$ ipython --no-banner

In [1]: import numpy as np

In [2]: from numpy import linalg as LA

In [3]: np.set_printoptions(suppress=True, linewidth=100)

In [4]: tidy = lambda a: np.round(a, 2) + 0

In [5]: B = np.array([[-3, 1, 1, -1, 3, 4, -1],
   ...:     [-1, 2, -4, -2, -1, -2, 3],
   ...:     [4, 0, -4, -5, 2, -4, 5],
   ...:     [4, -3, 2, 2, -3, 4, -3]])

In [6]: J = B.T @ B

In [7]: print(J)
[[ 42 -17  -7  -7 -12 -10   8]
 [-17  14 -13 -11  10 -12  14]
 [ -7 -13  37  31  -7  36 -39]
 [ -7 -11  31  34 -17  28 -36]
 [-12  10  -7 -17  23  -6  13]
 [-10 -12  36  28  -6  52 -42]
 [  8  14 -39 -36  13 -42  44]]

In [8]: # symmetric

In [9]: np.allclose(J @ J.T, J.T @ J)
Out[9]: True

In [10]: tidy(np.abs(LA.eigvals(J)).max())
Out[10]: np.float64(158.18)

In [11]: print(np.trace(J))
246

In [12]: Uu, sigma, Vt = LA.svd(J)

In [13]: V = Vt[:(sigma > 1e-8).sum()]

In [14]: rng = np.random.default_rng(23)

In [15]: x0 = J[3] + 5 * J[2] + rng.integers(2) * np.eye(7)[5]

In [16]: x0
Out[16]: array([ -42.,  -76.,  216.,  189.,  -52.,  208., -231.])

In [17]: np.allclose(V.T @ V @ x0, x0)
Out[17]: True

In [18]: f, g = J[2], J[5]

In [19]: print(f @ g)
5978

In [20]: p = (f @ g) / (f @ f) * f

In [21]: tidy(p)
Out[21]: array([ -7.73, -14.35,  40.85,  34.23,  -7.73,  39.75, -43.06])

In [22]: tidy(LA.norm(f + g) ** 2 + LA.norm(f - g) ** 2)
Out[22]: np.float64(24484.0)

In [23]: print(tidy(g - p))
[-2.27  2.35 -4.85 -6.23  1.73 12.25  1.06]

In [24]: ev, V = LA.eigh(J)

In [25]: x0 = np.array([-1, 0, 0, -2, 2, 0, -2])

In [26]: tidy(LA.eigvalsh(J[1:, 1:]))
Out[26]: array([  0.  ,   0.  ,   7.99,  10.62,  28.2 , 157.19])

In [27]: np.abs(J).sum(axis=1).max(), tidy(np.abs(ev).max())
Out[27]: (np.int64(196), np.float64(158.18))

In [28]: tidy(LA.norm(J, 2) / LA.norm(J))
Out[28]: np.float64(0.93)

In [29]: LA.matrix_rank(J, rtol=0.1)
Out[29]: np.int64(3)

In [30]: LA.cond(J) > 100
Out[30]: np.True_

In [31]: B = np.array([[3, 3, -3, -3, -3, 0],
    ...:     [-2, 1, -2, 1, 3, -3],
    ...:     [2, 1, -1, 2, -3, 2],
    ...:     [3, 2, 3, 1, 1, 3],
    ...:     [0, -2, 1, 3, 0, -2],
    ...:     [-2, 0, -1, 1, 1, 3]])

In [32]: basis = np.array([[1, 0], [-1, 0]])

In [33]: feats = np.block([[B, np.zeros((6, 2))], [np.zeros((2, 6)), basis]])

In [34]: feats
Out[34]: 
array([[ 3.,  3., -3., -3., -3.,  0.,  0.,  0.],
       [-2.,  1., -2.,  1.,  3., -3.,  0.,  0.],
       [ 2.,  1., -1.,  2., -3.,  2.,  0.,  0.],
       [ 3.,  2.,  3.,  1.,  1.,  3.,  0.,  0.],
       [ 0., -2.,  1.,  3.,  0., -2.,  0.,  0.],
       [-2.,  0., -1.,  1.,  1.,  3.,  0.,  0.],
       [ 0.,  0.,  0.,  0.,  0.,  0.,  1.,  0.],
       [ 0.,  0.,  0.,  0.,  0.,  0., -1.,  0.]])

In [35]: B = np.array([[3, 5], [4, 0], [2, 3], [3, 4], [0, 5], [3, 2], [0, 5]])

In [36]: print(np.einsum("ik,kj->ji", J, B))
[[  -7  -90  202  183  -79  234 -232]
 [ 121  -72   42  -15   19   34  -20]]

In [37]: np.einsum("ij,ij->i", J, J)
Out[37]: array([2459, 1215, 5414, 4656, 1316, 6828, 6946])

In [38]: B @ J
Traceback (most recent call last):
  Cell In[38], line 1
    B @ J
ValueError: matmul: Input operand 1 has a mismatch in its core dimension 0, with gufunc signature (n?,k),(k,m?)->(n?,m?) (size 7 is different from 2)


In [39]: np.vstack([J, B.T]).shape
Out[39]: (9, 7)

In [40]: print(J @ B)
[[  -7  121]
 [ -90  -72]
 [ 202   42]
 [ 183  -15]
 [ -79   19]
 [ 234   34]
 [-232  -20]]

In [41]: np.einsum("ik,kj->ij", J, B)
Out[41]: 
array([[  -7,  121],
       [ -90,  -72],
       [ 202,   42],
       [ 183,  -15],
       [ -79,   19],
       [ 234,   34],
       [-232,  -20]])

In [42]: print(np.allclose(feats[:-1].T @ LA.lstsq(feats[:-1].T, feats[-1])[0], feats[-1]))
True

In [43]: np.unique(feats.round(6), axis=0).shape
Out[43]: (8, 8)

In [44]: np.abs(np.diag(LA.qr(feats)[1])) > 1e-9
Out[44]: array([ True,  True,  True,  True,  True,  True,  True, False])

In [45]: tidy(LA.det(feats))
Out[45]: np.float64(0.0)

In [46]: (feats + feats.T) / 2
Out[46]: 
array([[ 3. ,  0.5, -0.5,  0. , -1.5, -1. ,  0. ,  0. ],
       [ 0.5,  1. , -0.5,  1.5,  0.5, -1.5,  0. ,  0. ],
       [-0.5, -0.5, -1. ,  2.5, -1. ,  0.5,  0. ,  0. ],
       [ 0. ,  1.5,  2.5,  1. ,  2. ,  2. ,  0. ,  0. ],
       [-1.5,  0.5, -1. ,  2. ,  0. , -0.5,  0. ,  0. ],
       [-1. , -1.5,  0.5,  2. , -0.5,  3. ,  0. ,  0. ],
       [ 0. ,  0. ,  0. ,  0. ,  0. ,  0. ,  1. , -0.5],
       [ 0. ,  0. ,  0. ,  0. ,  0. ,  0. , -0.5,  0. ]])

In [47]: (feats - feats.T) / 2
Out[47]: 
array([[ 0. ,  2.5, -2.5, -3. , -1.5,  1. ,  0. ,  0. ],
       [-2.5,  0. , -1.5, -0.5,  2.5, -1.5,  0. ,  0. ],
       [ 2.5,  1.5,  0. , -0.5, -2. ,  1.5,  0. ,  0. ],
       [ 3. ,  0.5,  0.5,  0. , -1. ,  1. ,  0. ,  0. ],
       [ 1.5, -2.5,  2. ,  1. ,  0. , -1.5,  0. ,  0. ],
       [-1. ,  1.5, -1.5, -1. ,  1.5,  0. ,  0. ,  0. ],
       [ 0. ,  0. ,  0. ,  0. ,  0. ,  0. ,  0. ,  0.5],
       [ 0. ,  0. ,  0. ,  0. ,  0. ,  0. , -0.5,  0. ]])

In [48]: tidy(LA.matrix_power(feats, 4))
Out[48]: 
array([[ 141., -771.,  867.,  330., -141., -585.,    0.,    0.],
       [ 665.,  672., -303., -354., -532.,  549.,    0.,    0.],
       [-283., -475.,  520.,  211.,  441., -426.,    0.,    0.],
       [-412., -348.,  -14.,  266.,  316., -553.,    0.,    0.],
       [-452.,  237., -504., -455.,  434., -245.,    0.,    0.],
       [ 432.,  269.,  192.,  265., -213.,  752.,    0.,    0.],
       [   0.,    0.,    0.,    0.,    0.,    0.,    1.,    0.],
       [   0.,    0.,    0.,    0.,    0.,    0.,   -1.,    0.]])
